$ python3 -q
>>> import numpy as np
>>> np.set_printoptions(precision=3, suppress=True, linewidth=120)
>>> Q, _ = np.linalg.qr(np.array([[-1.1, -0.4, -1.1, 1.1, -0.5],
...     [0.6, -1.0, 1.3, 1.8, 1.3],
...     [1.3, -0.5, 0.4, -0.3, 1.7],
...     [1.0, -2.0, -1.0, 0.6, 0.9],
...     [-1.0, -1.6, 3.1, -0.4, -1.0]]))
>>> feats = -1 * Q
>>> feats
array([[ 0.48 ,  0.235,  0.552, -0.322, -0.553],
       [-0.262,  0.311, -0.303, -0.856,  0.102],
       [-0.567,  0.072, -0.207,  0.18 , -0.773],
       [-0.436,  0.638,  0.522,  0.215,  0.29 ],
       [ 0.436,  0.66 , -0.537,  0.291, -0.046]])
>>> proj = np.triu(np.array([[3, 1, 3, 1, 3],
...     [3, 1, 0, 1, 1],
...     [2, 2, 0, 3, 0],
...     [0, 1, 3, 1, 2],
...     [1, 0, 2, 3, 1]]), 1) + np.eye(5)
>>> other = proj @ feats @ np.linalg.inv(proj)
>>> np.round(np.linalg.det(other), 3)
np.float64(-1.0)
>>> np.linalg.matrix_rank(other)
np.int64(5)
>>> round(float(np.trace(other)), 3), round(np.trace(feats), 3)
(0.752, np.float64(0.752))
>>> np.poly(other)
array([ 1.   , -0.752,  0.456,  0.456, -0.752,  1.   ])
>>> M = np.load("dump.npy")
>>> M
array([[ 2,  2,  0],
       [ 5,  4,  2],
       [ 8,  4,  4],
       [ 8,  7,  4],
       [10,  8,  6],
       [12,  8,  8],
       [15,  9, 10],
       [16, 10, 12],
       [16, 12, 14],
       [19, 12, 17],
       [20, 14, 17],
       [20, 15, 17],
       [21, 17, 18],
       [22, 17, 19],
       [24, 18, 22],
       [26, 18, 22],
       [29, 21, 24],
       [31, 24, 26],
       [31, 27, 28],
       [32, 27, 29],
       [35, 28, 30],
       [36, 30, 33],
       [37, 33, 34],
       [40, 35, 36],
       [42, 38, 36]])
>>> Xs = (M - M.mean(axis=0)) / M.std(axis=0)
>>> Xs.std(axis=0)
array([1., 1., 1.])
>>> coef = np.linalg.lstsq(np.delete(Xs, 1, axis=1), Xs[:, 1])[0]
>>> coef
array([0.786, 0.201])
>>> round(float(1 - np.var(Xs[:, 1] - np.delete(Xs, 1, axis=1) @ coef)), 3)
0.972
>>> np.abs(coef).argmax()
np.int64(0)
>>> F = np.load("layer19.npy")
>>> F
array([[0, 1, 0],
       [1, 0, 1],
       [0, 1, 0]])
>>> # columns 0 and 2 are equal
>>> vals, evecs = np.linalg.eigh(F)
>>> vec = np.array([-3, 3, -2])
>>> np.linalg.eigvalsh(F[1:, 1:])
array([-1.,  1.])
>>> np.round(evecs * np.abs(vals) @ evecs.T, 3) + 0
array([[0.707, 0.   , 0.707],
       [0.   , 1.414, 0.   ],
       [0.707, 0.   , 0.707]])
>>> (np.sign(evecs[:, -1].round(6)) == np.sign(evecs[0, -1].round(6))).astype(int)
array([1, 1, 1])
>>> evecs * np.maximum(vals, 0) @ evecs.T
array([[0.354, 0.5  , 0.354],
       [0.5  , 0.707, 0.5  ],
       [0.354, 0.5  , 0.354]])
